$ python3 -q
>>> import numpy as np
>>> from numpy import linalg as LA
>>> np.set_printoptions(suppress=True, linewidth=120)
>>> def rd(a):
...     return np.round(a, 1) + 0
... 
>>> arr = np.load("case3.npy")
>>> print(arr)
[[  3.   0.   4.   0.]
 [  4.  -1.   8.  -4.]
 [  0.   0.   7.  -8.]
 [  0.   0.  12. -13.]]
>>> def softmax(z):
...     e = np.exp(z - z.max(axis=-1, keepdims=True))
...     return e / e.sum(axis=-1, keepdims=True)
... 
>>> print(rd(softmax(arr).sum(axis=1)))
[1. 1. 1. 1.]
>>> print(rd(softmax(arr[3])))
[0. 0. 1. 0.]
>>> print(rd(softmax(arr[3] + -3)))
[0. 0. 1. 0.]
>>> S = arr @ arr.T / np.sqrt(4)
>>> print(rd(softmax(S)[3] @ arr))
[  0.   0.  12. -13.]
>>> print(softmax(S).round(6).argmax(axis=1))
[3 3 3 3]
>>> W = np.array([[5, 4], [1, -1], [-2, -2], [1, 1]])
>>> beta = np.array([0, 3])
>>> act = np.maximum(arr @ W + beta, 0)
>>> print(LA.matrix_rank(act))
1
>>> print(act)
[[7. 7.]
 [0. 0.]
 [0. 0.]
 [0. 0.]]
>>> print(rd((act > 0).mean(axis=0)))
[0.2 0.2]
>>> cent = np.array([[0, 3], [0, 1]])
>>> print(act @ cent)
[[ 0. 28.]
 [ 0.  0.]
 [ 0.  0.]
 [ 0.  0.]]
>>> print(W @ cent)
[[ 0 19]
 [ 0  2]
 [ 0 -8]
 [ 0  4]]
>>> t = np.radians(90)
>>> R = np.eye(4)
>>> R[2, 2] = R[0, 0] = np.cos(t)
>>> R[2, 0], R[0, 2] = -np.sin(t), np.sin(t)
>>> print(rd(R))
[[ 0.  0.  1.  0.]
 [ 0.  1.  0.  0.]
 [-1.  0.  0.  0.]
 [ 0.  0.  0.  1.]]
>>> out = arr @ R.T
>>> print(np.allclose(arr @ arr.T, out @ out.T))
True
>>> print(np.abs(out - arr).max(axis=0))
[12.  0. 12.  0.]
>>> print(rd(LA.det(R)), np.trace(R))
1.0 2.0
>>> data = np.loadtxt("mat.csv", delimiter=",")
>>> print(data)
[[3. 3. 0.]
 [3. 1. 0.]
 [0. 0. 0.]]
>>> hat = np.triu(np.array([[3, 2, 2], [2, 2, 0], [2, 1, 2]]), 1) + np.eye(3)
>>> out = hat @ data @ LA.inv(hat)
>>> print(out)
[[  9. -13. -18.]
 [  3.  -5.  -6.]
 [  0.   0.   0.]]
>>> print(rd(np.poly(out)))
[ 1. -4. -6.  0.]
>>> print(np.trace(out), np.trace(data))
4.0 4.0
